% ipython --no-banner

In [1]: import numpy as np

In [2]: from numpy import linalg as LA

In [3]: np.set_printoptions(suppress=True, linewidth=100)

In [4]: rd = lambda a: np.round(a, 2) + 0

In [5]: u = np.array([2, 2, 1, 2, 1, 2]) + 0.5

In [6]: X = np.eye(6) - 2 * np.outer(u, u) / (u @ u)

In [7]: rd(X)
Out[7]: 
array([[ 0.58, -0.42, -0.25, -0.42, -0.25, -0.42],
       [-0.42,  0.58, -0.25, -0.42, -0.25, -0.42],
       [-0.25, -0.25,  0.85, -0.25, -0.15, -0.25],
       [-0.42, -0.42, -0.25,  0.58, -0.25, -0.42],
       [-0.25, -0.25, -0.15, -0.25,  0.85, -0.25],
       [-0.42, -0.42, -0.25, -0.42, -0.25,  0.58]])

In [8]: x = np.array([4, 3, 0, 5, 5, 3])

In [9]: h = np.maximum(X @ x, 0)

In [10]: rd(X.T @ h)
Out[10]: array([-0.11, -0.11, -0.06, -0.11,  0.36, -0.11])

In [11]: rd(np.tanh(X @ x))
Out[11]: array([-1.  , -1.  , -1.  , -0.99,  0.4 , -1.  ])

In [12]: np.flatnonzero(h > 1e-9)
Out[12]: array([4])

In [13]: rd(X * (h > 1e-9)[:, None])
Out[13]: 
array([[ 0.  ,  0.  ,  0.  ,  0.  ,  0.  ,  0.  ],
       [ 0.  ,  0.  ,  0.  ,  0.  ,  0.  ,  0.  ],
       [ 0.  ,  0.  ,  0.  ,  0.  ,  0.  ,  0.  ],
       [ 0.  ,  0.  ,  0.  ,  0.  ,  0.  ,  0.  ],
       [-0.25, -0.25, -0.15, -0.25,  0.85, -0.25],
       [ 0.  ,  0.  ,  0.  ,  0.  ,  0.  ,  0.  ]])

In [14]: C2 = X.T @ X

In [15]: np.allclose(C2, C2.T)
Out[15]: True

In [16]: rd(LA.eigvalsh(C2)[::-1])
Out[16]: array([1., 1., 1., 1., 1., 1.])

In [17]: (X @ X.T).shape
Out[17]: (6, 6)

In [18]: rd(np.diag(C2))
Out[18]: array([1., 1., 1., 1., 1., 1.])

In [19]: ev, evecs = LA.eigh(X)

In [20]: x = np.array([0, 2, 2, -2, 2, -1])

In [21]: rd(np.abs(X).sum(axis=1).max()), rd(np.abs(ev).max())
Out[21]: (np.float64(2.36), np.float64(1.0))

In [22]: rd(evecs * np.abs(ev) @ evecs.T)
Out[22]: 
array([[1., 0., 0., 0., 0., 0.],
       [0., 1., 0., 0., 0., 0.],
       [0., 0., 1., 0., 0., 0.],
       [0., 0., 0., 1., 0., 0.],
       [0., 0., 0., 0., 1., 0.],
       [0., 0., 0., 0., 0., 1.]])

In [23]: rd(x @ X @ x)
Out[23]: np.float64(16.17)

In [24]: rd(x @ X @ x / (x @ x)), rd(ev[0]), rd(ev[-1])
Out[24]: (np.float64(0.95), np.float64(-1.0), np.float64(1.0))

In [25]: rd(LA.eigvalsh(X[1:, 1:]))
Out[25]: array([-0.58,  1.  ,  1.  ,  1.  ,  1.  ])
